$ python3 -q
>>> import numpy as np
>>> from numpy import linalg as LA
>>> np.set_printoptions(precision=2, suppress=True, linewidth=100, sign=" ")
>>> data = np.load("a.npy")
>>> data
array([[ 7,  6,  7,  6,  7,  6],
       [ 9,  1,  9,  1,  9,  1],
       [ 5,  7,  5,  7,  5,  7],
       [ 7,  6,  7,  6,  7,  6],
       [ 9,  1,  9,  1,  9,  1],
       [ 5,  7,  5,  7,  5,  7]])
>>> B = data[0, 0] * data[1:] - np.outer(data[1:, 0], data[0])
>>> B
array([[  0, -47,   0, -47,   0, -47],
       [  0,  19,   0,  19,   0,  19],
       [  0,   0,   0,   0,   0,   0],
       [  0, -47,   0, -47,   0, -47],
       [  0,  19,   0,  19,   0,  19]])
>>> data[:, 0] / data[0, 0]
array([ 1.  ,  1.29,  0.71,  1.  ,  1.29,  0.71])
>>> np.flatnonzero(~B.round(6).any(axis=1))
array([ 2])
>>> w1 = np.array([[0, 1, 1], [3, 2, 2], [0, 1, 0], [0, 3, 1], [2, 0, 1], [2, 3, 3]])
>>> c = np.array([1, 2, 0])
>>> act = np.maximum(data @ w1 + c, 0)
>>> (act > 0).astype(int)
array([[ 1,  1,  1],
       [ 1,  1,  1],
       [ 1,  1,  1],
       [ 1,  1,  1],
       [ 1,  1,  1],
       [ 1,  1,  1]])
>>> (act > 0).mean(axis=0)
array([ 1.,  1.,  1.])
>>> W2 = np.array([[0, -1], [3, 2], [3, -2]])
>>> (act @ W2).round(6).argmax(axis=1)
array([ 0,  0,  0,  0,  0,  0])
>>> w1 @ W2
array([[ 6,  0],
       [12, -3],
       [ 3,  2],
       [12,  4],
       [ 3, -4],
       [18, -2]])
>>> U, sigma, Vh = LA.svd(data)
>>> evecs = Vh[:(sigma > 1e-8).sum()]
>>> rng = np.random.default_rng(8000)
>>> x = data[5] + 2 * data[2] + rng.integers(2) * np.eye(6)[5]
>>> x
array([ 15.,  21.,  15.,  21.,  15.,  21.])
>>> LA.matrix_rank(np.vstack([data, x]))
np.int64(2)
>>> print(np.allclose(evecs.T @ evecs @ x, x))
True
